% ipython --no-banner

In [1]: import numpy as np

In [2]: np.set_printoptions(suppress=True, linewidth=120)

In [3]: mat = np.load("run17.npy")

In [4]: mat
Out[4]: 
array([[ 3., -3., -4., -8., -8., -5.,  5., -2.,  4.,  4.,  0.,  0.],
       [ 0.,  7., -6., -3.,  0.,  8., -6., -3.,  8.,  8.,  3.,  0.],
       [ 6.,  6., -6.,  2.,  4., -1.,  6., -4., -5.,  3.,  9.,  0.],
       [ 9.,  7.,  5.,  8., -4., -4.,  2.,  9., -1., -7.,  0.,  0.],
       [-2.,  1., -6., -6., -1., -5., -8., -8., -6., -1., -5.,  0.],
       [ 1.,  6., -7., -7.,  8.,  5., -9., -2.,  9., -9.,  0.,  0.],
       [-8.,  4.,  0., -1., -9., -9., -3.,  9.,  8.,  8., -9.,  0.],
       [-4., -6., -9.,  3.,  6., -4., -1.,  8.,  9., -5.,  1.,  0.],
       [ 8.,  0.,  6.,  9.,  9., -9.,  4.,  5., -4., -7., -7.,  0.],
       [ 2., -4., -1.,  3., -3.,  6., -8.,  7., -7., -6.,  8.,  0.],
       [-3.,  6.,  9.,  5.,  1., -6.,  0., -8., -9.,  8., -7.,  0.],
       [ 0.,  0.,  0.,  0.,  0.,  0.,  0.,  0.,  0.,  0.,  0.,  0.]])

In [5]: rank = np.linalg.matrix_rank(mat)

In [6]: rank
Out[6]: np.int64(11)

In [7]: ns = np.linalg.svd(mat)[2][rank:].T

In [8]: [int(np.linalg.matrix_rank(np.delete(mat, i, axis=0))) for i in range(12)]
Out[8]: [10, 10, 10, 10, 10, 10, 10, 10, 10, 10, 10, 11]

In [9]: ns @ ns.T
Out[9]: 
array([[0., 0., 0., 0., 0., 0., 0., 0., 0., 0., 0., 0.],
       [0., 0., 0., 0., 0., 0., 0., 0., 0., 0., 0., 0.],
       [0., 0., 0., 0., 0., 0., 0., 0., 0., 0., 0., 0.],
       [0., 0., 0., 0., 0., 0., 0., 0., 0., 0., 0., 0.],
       [0., 0., 0., 0., 0., 0., 0., 0., 0., 0., 0., 0.],
       [0., 0., 0., 0., 0., 0., 0., 0., 0., 0., 0., 0.],
       [0., 0., 0., 0., 0., 0., 0., 0., 0., 0., 0., 0.],
       [0., 0., 0., 0., 0., 0., 0., 0., 0., 0., 0., 0.],
       [0., 0., 0., 0., 0., 0., 0., 0., 0., 0., 0., 0.],
       [0., 0., 0., 0., 0., 0., 0., 0., 0., 0., 0., 0.],
       [0., 0., 0., 0., 0., 0., 0., 0., 0., 0., 0., 0.],
       [0., 0., 0., 0., 0., 0., 0., 0., 0., 0., 0., 1.]])

In [10]: ns[:, 0] / ns[np.abs(ns[:, 0]).round(6).argmax(), 0]
Out[10]: array([0., 0., 0., 0., 0., 0., 0., 0., 0., 0., 0., 1.])

In [11]: [int(np.linalg.matrix_rank(mat[:i])) for i in range(1, len(mat) + 1)]
Out[11]: [1, 2, 3, 4, 5, 6, 7, 8, 9, 10, 11, 11]

In [12]: U, sigma, vt = np.linalg.svd(mat)

In [13]: sigma.round(2)
Out[13]: array([33.25, 29.77, 26.66, 20.96, 18.5 , 17.83, 14.98, 12.49,  5.32,  3.02,  1.81,  0.  ])

In [14]: A2 = U[:, :11] @ np.diag(sigma[:11]) @ vt[:11]

In [15]: np.round(np.linalg.norm(mat - A2) / np.linalg.norm(mat), 2)
Out[15]: np.float64(0.0)

In [16]: round(np.linalg.norm(mat, 2) / np.linalg.norm(mat), 2)
Out[16]: np.float64(0.51)

In [17]: np.argsort(-np.linalg.norm(mat, axis=0).round(6), kind="stable")[:3]
Out[17]: array([8, 7, 9])

In [18]: U, sigma, vt = np.linalg.svd(mat)

In [19]: vecs = vt[:(sigma > 1e-8).sum()]

In [20]: rng = np.random.default_rng(62)

In [21]: x0 = mat[6] + 4 * mat[7] + rng.integers(2) * np.eye(12)[4]

In [22]: x0
Out[22]: array([-24., -20., -36.,  11.,  15., -25.,  -7.,  41.,  44., -12.,  -5.,   0.])

In [23]: np.round(vecs.T @ vecs, 2) + 0
Out[23]: 
array([[1., 0., 0., 0., 0., 0., 0., 0., 0., 0., 0., 0.],
       [0., 1., 0., 0., 0., 0., 0., 0., 0., 0., 0., 0.],
       [0., 0., 1., 0., 0., 0., 0., 0., 0., 0., 0., 0.],
       [0., 0., 0., 1., 0., 0., 0., 0., 0., 0., 0., 0.],
       [0., 0., 0., 0., 1., 0., 0., 0., 0., 0., 0., 0.],
       [0., 0., 0., 0., 0., 1., 0., 0., 0., 0., 0., 0.],
       [0., 0., 0., 0., 0., 0., 1., 0., 0., 0., 0., 0.],
       [0., 0., 0., 0., 0., 0., 0., 1., 0., 0., 0., 0.],
       [0., 0., 0., 0., 0., 0., 0., 0., 1., 0., 0., 0.],
       [0., 0., 0., 0., 0., 0., 0., 0., 0., 1., 0., 0.],
       [0., 0., 0., 0., 0., 0., 0., 0., 0., 0., 1., 0.],
       [0., 0., 0., 0., 0., 0., 0., 0., 0., 0., 0., 0.]])

In [24]: np.allclose(vecs.T @ vecs @ x0, x0)
Out[24]: True

In [25]: round(np.linalg.norm(x0 - vecs.T @ vecs @ x0), 2)
Out[25]: np.float64(0.0)

In [26]: np.linalg.matrix_rank(np.vstack([mat, x0]))
Out[26]: np.int64(11)
